% ipython --no-banner

In [1]: import numpy as np

In [2]: np.set_printoptions(suppress=True, linewidth=160)

In [3]: rd = lambda a: np.round(a, 2) + 0

In [4]: E = np.loadtxt("test0.csv", delimiter=",")

In [5]: E
Out[5]: 
array([[6., 0., 0., 0., 5., 5., 0., 5., 0., 0., 0., 5.],
       [0., 6., 0., 5., 0., 0., 0., 0., 5., 5., 0., 0.],
       [0., 0., 6., 0., 0., 0., 5., 0., 0., 0., 5., 0.],
       [0., 5., 0., 6., 0., 0., 0., 0., 5., 5., 0., 0.],
       [5., 0., 0., 0., 6., 5., 0., 5., 0., 0., 0., 5.],
       [5., 0., 0., 0., 5., 6., 0., 5., 0., 0., 0., 5.],
       [0., 0., 5., 0., 0., 0., 6., 0., 0., 0., 5., 0.],
       [5., 0., 0., 0., 5., 5., 0., 6., 0., 0., 0., 5.],
       [0., 5., 0., 5., 0., 0., 0., 0., 6., 5., 0., 0.],
       [0., 5., 0., 5., 0., 0., 0., 0., 5., 6., 0., 0.],
       [0., 0., 5., 0., 0., 0., 5., 0., 0., 0., 6., 0.],
       [5., 0., 0., 0., 5., 5., 0., 5., 0., 0., 0., 6.]])

In [6]: rng = np.random.default_rng(984)

In [7]: idx = rng.permutation(12)

In [8]: idx
Out[8]: array([ 3,  1,  0,  2,  7,  6,  4,  5, 10,  9,  8, 11])

In [9]: M2 = E[idx][:, idx]

In [10]: rd(np.linalg.det(M2)), rd(np.linalg.det(E[idx]))
Out[10]: (np.float64(8736.0), np.float64(8736.0))

In [11]: np.diag(M2)
Out[11]: array([6., 6., 6., 6., 6., 6., 6., 6., 6., 6., 6., 6.])

In [12]: np.allclose(M2, E)
Out[12]: False

In [13]: x = np.array([-2, -2, -2, -1, 3, 3, 1, -1, 1, 0, -1, 2])

In [14]: y = E @ x

In [15]: print(y)
[ 23. -12. -12. -11.  28.  28.  -9.  24.  -9. -10. -11.  27.]

In [16]: rd(np.linalg.solve(E, 5 * y))
Out[16]: array([-10., -10., -10.,  -5.,  15.,  15.,   5.,  -5.,   5.,   0.,  -5.,  10.])

In [17]: rd(np.linalg.solve(E, y))
Out[17]: array([-2., -2., -2., -1.,  3.,  3.,  1., -1.,  1.,  0., -1.,  2.])

In [18]: A = np.load("data.npy")

In [19]: A
Out[19]: 
array([[ 18,  14,  -8, -10,   6],
       [ 14,  14,  -8,  -8,   9],
       [ -8,  -8,  14,  14, -11],
       [-10,  -8,  14,  37, -23],
       [  6,   9, -11, -23,  21]])

In [20]: L = np.linalg.cholesky(A)

In [21]: print(rd(A / np.sqrt(np.outer(np.diag(A), np.diag(A)))))
[[ 1.    0.88 -0.5  -0.39  0.31]
 [ 0.88  1.   -0.57 -0.35  0.52]
 [-0.5  -0.57  1.    0.62 -0.64]
 [-0.39 -0.35  0.62  1.   -0.83]
 [ 0.31  0.52 -0.64 -0.83  1.  ]]

In [22]: rd(np.prod(np.diag(L)) ** 2), rd(np.linalg.det(A))
Out[22]: (np.float64(12100.0), np.float64(12100.0))

In [23]: np.linalg.eigvalsh(A).min() > 0
Out[23]: np.True_

In [24]: M2 = np.linalg.inv(A)

In [25]: rd(np.linalg.det(A) * np.linalg.det(M2))
Out[25]: np.float64(1.0)

In [26]: (np.abs(M2) > 1e-9).astype(int)
Out[26]: 
array([[1, 1, 1, 1, 1],
       [1, 1, 1, 1, 1],
       [1, 1, 1, 1, 1],
       [1, 1, 1, 1, 1],
       [1, 1, 1, 1, 1]])

In [27]: rd(np.linalg.cond(A))
Out[27]: np.float64(318.49)

In [28]: M2 = A[0, 0] * A[1:] - np.outer(A[1:, 0], A[0])

In [29]: M2
Out[29]: 
array([[   0,   56,  -32,   -4,   78],
       [   0,  -32,  188,  172, -150],
       [   0,   -4,  172,  566, -354],
       [   0,   78, -150, -354,  342]])

In [30]: print(rd(A[:, 0] / A[0, 0]))
[ 1.    0.78 -0.44 -0.56  0.33]

In [31]: np.flatnonzero(~M2.round(6).any(axis=1))
Out[31]: array([], dtype=int64)

In [32]: M = np.load("run16.npy")

In [33]: M
Out[33]: 
array([[-2,  2, -1,  6,  3,  1,  2,  0, -2, -3,  3, -3,  0,  3],
       [ 1,  3,  3,  4,  0,  1, -3, -2,  0,  0, -2, -2, -1,  1],
       [ 2,  0, -3,  6, -1,  1, -2, -1,  1,  2,  1, -3,  0,  2],
       [-2,  2, -3,  2, -1, -1,  1, -2,  2, -1,  3, -1,  1, -2],
       [ 1,  2,  0, -2,  2,  3, -3,  2,  0,  3,  3,  1, -1, -3],
       [-3,  2,  3,  4, -2,  0,  2, -2,  2, -1, -2, -2, -1,  1],
       [ 0,  0,  2, -4,  2,  1,  1,  2,  2,  1,  3,  2,  2,  1],
       [-2,  3,  1,  6,  1, -2,  1,  0, -3,  0,  1, -3,  1,  3],
       [ 1,  0, -2, -6,  1, -1, -2, -1,  3,  1, -1,  3,  2,  2]])

In [34]: W = np.array([[1, 1, 1, 3],
    ...:     [2, 0, -1, 1],
    ...:     [-1, -1, 1, 3],
    ...:     [-2, 3, 0, -3],
    ...:     [-1, 2, 0, 2],
    ...:     [0, 0, 1, 0],
    ...:     [0, -2, -2, 0],
    ...:     [-2, 3, 1, -1],
    ...:     [1, 3, -2, -2],
    ...:     [-1, -3, 1, -1],
    ...:     [-1, 3, -2, -2],
    ...:     [-3, 2, 2, 2],
    ...:     [-2, 1, -1, 3],
    ...:     [-1, -2, 2, 2]])

In [35]: c = np.array([4, 3, -9, 9])

In [36]: H = np.maximum(M @ W + c, 0)

In [37]: (H > 0).astype(int)
Out[37]: 
array([[0, 1, 0, 0],
       [1, 0, 0, 1],
       [1, 1, 0, 0],
       [1, 1, 0, 0],
       [1, 1, 0, 1],
       [1, 0, 0, 0],
       [0, 1, 0, 1],
       [0, 1, 0, 0],
       [1, 0, 0, 1]])

In [38]: np.linalg.matrix_rank(H)
Out[38]: np.int64(3)

In [39]: H
Out[39]: 
array([[ 0, 22,  0,  0],
       [13,  0,  0, 13],
       [ 5, 15,  0,  0],
       [13, 21,  0,  0],
       [ 3, 21,  0,  6],
       [12,  0,  0,  0],
       [ 0, 13,  0, 30],
       [ 0,  1,  0,  0],
       [ 8,  0,  0, 38]])

In [40]: rd((H > 0).mean(axis=0))
Out[40]: array([0.67, 0.67, 0.  , 0.44])

In [41]: W2 = np.array([[0, 1], [0, -1], [2, 2], [1, 1]])

In [42]: H @ W2
Out[42]: 
array([[  0, -22],
       [ 13,  26],
       [  0, -10],
       [  0,  -8],
       [  6, -12],
       [  0,  12],
       [ 30,  17],
       [  0,  -1],
       [ 38,  46]])

In [43]: (H @ W2).round(6).argmax(axis=1)
Out[43]: array([0, 1, 0, 0, 0, 1, 0, 0, 1])

In [44]: feats = np.load("arr.npy")

In [45]: feats
Out[45]: 
array([[0., 1., 1., 1., 1., 1., 1., 1., 1., 1., 1., 1., 1., 1.],
       [1., 0., 1., 1., 1., 1., 1., 1., 1., 1., 1., 1., 1., 1.],
       [1., 1., 0., 1., 1., 1., 1., 1., 1., 1., 1., 1., 1., 1.],
       [1., 1., 1., 0., 1., 1., 1., 1., 1., 1., 1., 1., 1., 1.],
       [1., 1., 1., 1., 0., 1., 1., 1., 1., 1., 1., 1., 1., 1.],
       [1., 1., 1., 1., 1., 0., 1., 1., 1., 1., 1., 1., 1., 1.],
       [1., 1., 1., 1., 1., 1., 0., 1., 1., 1., 1., 1., 1., 1.],
       [1., 1., 1., 1., 1., 1., 1., 0., 1., 1., 1., 1., 1., 1.],
       [1., 1., 1., 1., 1., 1., 1., 1., 0., 1., 1., 1., 1., 1.],
       [1., 1., 1., 1., 1., 1., 1., 1., 1., 0., 1., 1., 1., 1.],
       [1., 1., 1., 1., 1., 1., 1., 1., 1., 1., 0., 1., 1., 1.],
       [1., 1., 1., 1., 1., 1., 1., 1., 1., 1., 1., 0., 1., 1.],
       [1., 1., 1., 1., 1., 1., 1., 1., 1., 1., 1., 1., 0., 1.],
       [1., 1., 1., 1., 1., 1., 1., 1., 1., 1., 1., 1., 1., 0.]])

In [46]: np.all(np.linalg.eigvalsh(feats) > 0)
Out[46]: np.False_

In [47]: [round(float(np.linalg.det(feats[:i, :i])), 2) + 0 for i in range(1, 15)]
Out[47]: 
[0.0,
 -1.0,
 2.0,
 -3.0,
 4.0,
 -5.0,
 6.0,
 -7.0,
 8.0,
 -9.0,
 10.0,
 -11.0,
 12.0,
 -13.0]

In [48]: rd(np.linalg.eigvalsh(feats).min())
Out[48]: np.float64(-1.0)

In [49]: rd(np.sort(np.abs(np.linalg.eigvals(feats))))
Out[49]: array([ 1.,  1.,  1.,  1.,  1.,  1.,  1.,  1.,  1.,  1.,  1.,  1.,  1., 13.])

In [50]: np.allclose(feats @ feats.T, feats.T @ feats)
Out[50]: True

In [51]: print(rd(np.abs(np.linalg.eigvals(feats)).max()))
13.0

In [52]: rd(np.linalg.det(feats))
Out[52]: np.float64(-13.0)

In [53]: vals, V = np.linalg.eigh(feats)

In [54]: x = np.array([-1, 0, 2, 1, -1, -1, -1, 2, 1, 1, 0, -1, 2, 0])

In [55]: x @ feats @ x / (x @ x), rd(vals[0]), rd(vals[-1])
Out[55]: (np.float64(-0.2), np.float64(-1.0), np.float64(13.0))

In [56]: print(x @ feats @ x)
-4.0

In [57]: (np.sign(V[:, -1].round(6)) == np.sign(V[0, -1].round(6))).astype(int)
Out[57]: array([1, 1, 1, 1, 1, 1, 1, 1, 1, 1, 1, 1, 1, 1])

In [58]: rd(np.linalg.eigvalsh(feats[1:, 1:]))
Out[58]: array([-1., -1., -1., -1., -1., -1., -1., -1., -1., -1., -1., -1., 12.])

In [59]: np.abs(feats).sum(axis=1).max(), rd(np.abs(vals).max())
Out[59]: (np.float64(13.0), np.float64(13.0))

In [60]: f = np.array([-1, 4, -5, 3, 1, 5, -5, -1, -1, 0, 5])

In [61]: v = np.array([1, 2, 2, 9, 8])

In [62]: W0 = np.outer(f, v)

In [63]: W0
Out[63]: 
array([[ -1,  -2,  -2,  -9,  -8],
       [  4,   8,   8,  36,  32],
       [ -5, -10, -10, -45, -40],
       [  3,   6,   6,  27,  24],
       [  1,   2,   2,   9,   8],
       [  5,  10,  10,  45,  40],
       [ -5, -10, -10, -45, -40],
       [ -1,  -2,  -2,  -9,  -8],
       [ -1,  -2,  -2,  -9,  -8],
       [  0,   0,   0,   0,   0],
       [  5,  10,  10,  45,  40]])

In [64]: blk = np.stack([W0, 2 * W0, W0[::-1]])

In [65]: blk.shape
Out[65]: (3, 11, 5)

In [66]: rd(np.linalg.norm(blk, axis=(1, 2)))
Out[66]: array([140.95, 281.89, 140.95])

In [67]: m1 = np.loadtxt("case14.csv", delimiter=",")

In [68]: m1
Out[68]: 
array([[ 3.,  2.,  0.,  3.,  2.,  3.,  3.,  0.],
       [ 3.,  5.,  2.,  3.,  4.,  4.,  5.,  1.],
       [ 5.,  6.,  4.,  5.,  5.,  6.,  5.,  1.],
       [ 8.,  6.,  6.,  8.,  7.,  7.,  7.,  2.],
       [ 8.,  9.,  6., 11.,  8., 10.,  9.,  4.],
       [ 9.,  9.,  9., 12., 11., 13., 12.,  6.],
       [12.,  9., 10., 15., 14., 14., 12.,  7.],
       [13., 12., 13., 16., 15., 16., 15.,  9.],
       [16., 15., 14., 16., 16., 19., 16., 12.],
       [16., 15., 17., 19., 19., 20., 17., 12.],
       [18., 16., 20., 19., 20., 22., 19., 15.],
       [20., 19., 23., 20., 21., 25., 21., 17.],
       [21., 19., 24., 21., 23., 25., 22., 20.],
       [24., 21., 24., 21., 26., 25., 25., 20.],
       [26., 23., 25., 24., 26., 25., 28., 22.]])

In [69]: M2 = np.array([[-2, -1, -1],
    ...:     [1, 0, -1],
    ...:     [-2, -1, 1],
    ...:     [-1, 2, 0],
    ...:     [2, -2, 0],
    ...:     [-1, -1, 2],
    ...:     [1, -1, 0],
    ...:     [-1, -1, -2]])

In [70]: np.einsum("ik,kj->ij", m1, M2)
Out[70]: 
array([[  -3.,   -7.,    1.],
       [   0.,  -17.,    0.],
       [  -9.,  -21.,    3.],
       [ -18.,  -28.,    2.],
       [ -19.,  -31.,    1.],
       [ -24.,  -47.,    5.],
       [ -31.,  -53.,    3.],
       [ -36.,  -64.,    2.],
       [ -44.,  -77.,   -3.],
       [ -47.,  -82.,    2.],
       [ -57.,  -96.,    0.],
       [ -66., -108.,    0.],
       [ -69., -116.,   -6.],
       [ -64., -128.,  -11.],
       [ -70., -130.,  -18.]])

In [71]: print(np.linalg.matrix_rank(np.vstack([m1, M2.T])))
8

In [72]: np.einsum("ij,ij->i", m1, m1)
Out[72]: array([  44.,  105.,  189.,  351.,  563.,  857., 1135., 1525., 1950., 2325., 2811., 3486., 3857., 4360., 4975.])

In [73]: m1 @ M2
Out[73]: 
array([[  -3.,   -7.,    1.],
       [   0.,  -17.,    0.],
       [  -9.,  -21.,    3.],
       [ -18.,  -28.,    2.],
       [ -19.,  -31.,    1.],
       [ -24.,  -47.,    5.],
       [ -31.,  -53.,    3.],
       [ -36.,  -64.,    2.],
       [ -44.,  -77.,   -3.],
       [ -47.,  -82.,    2.],
       [ -57.,  -96.,    0.],
       [ -66., -108.,    0.],
       [ -69., -116.,   -6.],
       [ -64., -128.,  -11.],
       [ -70., -130.,  -18.]])
